$ ipython --no-banner

In [1]: import numpy as np

In [2]: from numpy import linalg as LA

In [3]: np.set_printoptions(suppress=True, linewidth=160)

In [4]: W2 = 10 * np.array([[-1.2, 0.2, -2.6, 1.1], [-1.0, 0.3, -0.3, 1.0]])

In [5]: rng = np.random.default_rng(2791)

In [6]: idx = rng.integers(0, 2, 27)

In [7]: mat = W2[idx] + rng.normal(size=(27, 4))

In [8]: mat.round(2)
Out[8]: 
array([[ -8.66,   3.69,  -2.99,  10.28],
       [-11.95,   3.5 ,  -2.06,   9.9 ],
       [-13.74,   0.72, -25.81,  12.21],
       [ -8.96,   2.76,  -1.73,  12.51],
       [ -9.26,   3.66,  -2.38,   8.72],
       [-12.15,   3.88,  -3.6 ,  11.04],
       [ -8.85,   2.84,  -3.19,  10.38],
       [-11.34,   1.46,  -3.91,   9.89],
       [ -9.54,   2.17,  -2.09,  10.71],
       [-11.79,   1.99, -26.55,  10.86],
       [-11.83,   2.  , -25.32,  11.18],
       [-12.16,   1.61, -25.51,  12.17],
       [-11.37,   0.9 ,  -2.2 ,  10.23],
       [ -9.92,   0.64,  -1.52,   9.94],
       [-10.78,   3.1 ,  -2.69,   9.33],
       [-11.46,   0.98, -24.95,  10.93],
       [-10.76,   1.73, -27.03,  11.79],
       [ -9.66,   3.37,  -5.3 ,   8.3 ],
       [-11.26,   3.28, -26.17,   9.64],
       [ -9.9 ,   3.82,  -2.66,   7.9 ],
       [-10.41,   3.51,  -3.28,   9.88],
       [-10.33,   0.86,  -3.11,  11.14],
       [-13.05,   1.81, -24.87,  11.23],
       [-11.19,   2.4 , -26.14,   9.97],
       [ -9.41,   5.17,  -3.25,   9.93],
       [-11.4 ,   3.06,  -4.53,   8.06],
       [ -9.58,   3.9 ,  -1.96,  11.35]])

In [9]: dist = LA.norm(mat[:, None] - mat[None], axis=-1)

In [10]: LA.matrix_rank(dist ** 2)
Out[10]: np.int64(6)

In [11]: dist.mean(axis=1).argmax()
Out[11]: np.int64(16)

In [12]: (dist + 1e9 * np.eye(27)).round(6).argmin(axis=1)
Out[12]: array([ 6, 14, 11, 26, 19,  1,  0, 12,  6, 23, 11, 10, 13, 12, 20, 10,  9, 25, 23,  4, 14, 12, 10, 18,  0, 17,  3])

In [13]: dist[:5, :5].round(2)
Out[13]: 
array([[ 0.  ,  3.44, 23.65,  2.73,  1.78],
       [ 3.44,  0.  , 24.09,  4.05,  2.96],
       [23.65, 24.09,  0.  , 24.63, 24.29],
       [ 2.73,  4.05, 24.63,  0.  ,  3.95],
       [ 1.78,  2.96, 24.29,  3.95,  0.  ]])

In [14]: np.unravel_index(dist.round(6).argmax(), dist.shape)
Out[14]: (np.int64(13), np.int64(16))

In [15]: dist[24].round(6).argsort(kind="stable")[:4]
Out[15]: array([24,  0, 20,  4])

In [16]: Xs = mat - mat.mean(axis=0)

In [17]: V = LA.svd(Xs)[2][:2]

In [18]: A2 = Xs - Xs @ V.T @ V

In [19]: np.round(np.cov(Xs @ V.T, rowvar=False), 2) + 0
Out[19]: 
array([[123.06,   0.  ],
       [  0.  ,   1.68]])

In [20]: np.round(np.diag(V.T @ V), 2)
Out[20]: array([0.13, 0.49, 1.  , 0.38])

In [21]: np.round(LA.norm(A2) / LA.norm(Xs), 2)
Out[21]: np.float64(0.12)

In [22]: np.round(A2.std(axis=0), 2)
Out[22]: array([0.89, 0.59, 0.04, 0.75])

In [23]: vec = np.array([2, 3, 2, 3])

In [24]: y = mat @ vec

In [25]: np.round(LA.solve(mat.T @ mat, mat.T @ y), 2)
Out[25]: array([2., 3., 2., 3.])

In [26]: np.round(LA.lstsq(mat, y)[0], 2)
Out[26]: array([2., 3., 2., 3.])

In [27]: y = y + 0.05 * rng.normal(size=27)

In [28]: y.round(2)
Out[28]: 
array([ 18.54,  12.13, -40.37,  24.38,  13.82,  13.25,  15.55,   3.56,  15.35, -38.12, -34.74, -34.05,   6.31,   8.92,  10.28, -37.09, -35.1 ,   5.08, -36.1 ,
        10.  ,  12.77,   9.15, -36.67, -37.5 ,  19.95,   1.58,  22.7 ])

In [29]: c, *_ = LA.lstsq(mat, y)

In [30]: c.round(2)
Out[30]: array([1.99, 2.99, 2.  , 3.  ])

In [31]: [round(float(LA.norm(LA.solve(mat.T @ mat + lam * np.eye(4), mat.T @ y))), 2) for lam in (0, 1, 10, 100)]
Out[31]: [5.09, 4.96, 4.14, 2.63]

In [32]: c.round()
Out[32]: array([2., 3., 2., 3.])

In [33]: M = np.loadtxt("layer15.csv", delimiter=",")

In [34]: M
Out[34]: 
array([[ 1.1,  0. , -1.1,  0.7],
       [-0.2, -1.1, -0.1, -0.9],
       [ 1.3,  0.9,  0.1, -0.4],
       [ 0.3,  1.1,  2. , -1.2],
       [-0.7, -1.5,  1.3, -0.7],
       [-0.2, -1.3,  1. ,  1. ],
       [ 0. ,  0.7,  0.1, -1.6],
       [-1.4, -1.6,  0. ,  1. ],
       [ 0.2, -1.5, -0.8,  1. ],
       [-0.8,  1.1, -0.4,  1.9],
       [ 0.7,  0.6,  0.8, -1.4],
       [ 1.1,  0.1,  0.4,  0.3],
       [-0.5, -0.3,  0.3, -0.1],
       [-0.5, -0.4,  0.9,  0.6],
       [-1. ,  1.4,  0.4, -0.1],
       [ 0.4,  0.4, -1.2, -0.4],
       [-0.6, -0.3, -0.8, -0.3],
       [ 3.2, -0.7, -0.3, -0.2],
       [ 0.2, -1.3,  0.3,  0.1],
       [ 0. ,  1.1,  0.2, -0.6],
       [-0.3, -0.9, -0.4, -0.5],
       [ 0.5, -0.6,  1.4, -0.2],
       [-1.3,  1.5, -0.2,  0.1],
       [-0.8, -0.1, -0.6,  1. ],
       [-0.9, -4.5, -1.5, -0.3],
       [-0.3,  0.7,  0.8,  0.6],
       [ 0.4, -0.7, -1.8,  0. ],
       [ 0.4, -1.9,  1.1,  0.6],
       [-0.9,  0. ,  0.4,  0.8],
       [-1.7,  0.9,  0.1,  0.2]])

In [35]: proj = M @ LA.solve(M.T @ M, M.T)

In [36]: np.allclose(proj @ proj, proj)
Out[36]: True

In [37]: np.round(proj @ M[:, 3], 2) + 0
Out[37]: 
array([ 0.7, -0.9, -0.4, -1.2, -0.7,  1. , -1.6,  1. ,  1. ,  1.9, -1.4,  0.3, -0.1,  0.6, -0.1, -0.4, -0.3, -0.2,  0.1, -0.6, -0.5, -0.2,  0.1,  1. , -0.3,
        0.6,  0. ,  0.6,  0.8,  0.2])

In [38]: vec = np.array([-1, -1, 0, -1])

In [39]: y = M @ vec

In [40]: y.round(2)
Out[40]: 
array([-1.8,  2.2, -1.8, -0.2,  2.9,  0.5,  0.9,  2. ,  0.3, -2.2,  0.1, -1.5,  0.9,  0.3, -0.3, -0.4,  1.2, -2.3,  1. , -0.5,  1.7,  0.3, -0.3, -0.1,  5.7,
       -1. ,  0.3,  0.9,  0.1,  0.6])

In [41]: y = y + 0.3 * rng.normal(size=30)

In [42]: y.round(2)
Out[42]: 
array([-1.86,  2.64, -1.94,  0.07,  2.95,  0.03,  0.68,  2.11, -0.19, -2.2 ,  0.23, -1.52,  0.58,  0.14, -0.11, -0.64,  1.42, -2.6 ,  1.  , -0.42,  1.72,
       -0.03, -0.3 ,  0.23,  5.96, -0.7 ,  0.33,  0.74, -0.42,  0.6 ])

In [43]: c, *_ = LA.lstsq(M, y)

In [44]: np.round(M.T @ (y - M @ c), 2) + 0
Out[44]: array([0., 0., 0., 0.])

In [45]: dist = LA.norm(M[:, None] - M[None], axis=-1)

In [46]: dist[:5, :5].round(2)
Out[46]: 
array([[0.  , 2.54, 1.87, 3.88, 3.63],
       [2.54, 0.  , 2.56, 3.1 , 1.55],
       [1.87, 2.56, 0.  , 2.3 , 3.36],
       [3.88, 3.1 , 2.3 , 0.  , 2.92],
       [3.63, 1.55, 3.36, 2.92, 0.  ]])

In [47]: np.unravel_index(dist.round(6).argmax(), dist.shape)
Out[47]: (np.int64(3), np.int64(24))

In [48]: dist.mean(axis=1).argmax()
Out[48]: np.int64(24)

In [49]: np.round(LA.norm(M - M.mean(axis=0), axis=1), 2)
Out[49]: 
array([1.82, 1.27, 1.86, 2.69, 1.98, 1.69, 1.9 , 2.11, 1.81, 2.47, 1.98, 1.3 , 0.5 , 1.09, 1.94, 1.58, 1.08, 3.33, 1.09, 1.52, 0.98, 1.5 , 2.17, 1.4 , 4.6 ,
       1.36, 1.99, 2.06, 1.2 , 2.01])

In [50]: (dist + 1e9 * np.eye(30)).round(6).argmin(axis=1)
Out[50]: array([15, 20, 11, 10,  1, 27, 10,  5, 18, 23,  6,  2, 13, 28, 22, 16, 20, 11, 20,  6,  1, 18, 14, 28,  8, 28, 15,  5, 13, 22])

In [51]: LA.matrix_rank(dist ** 2)
Out[51]: np.int64(6)
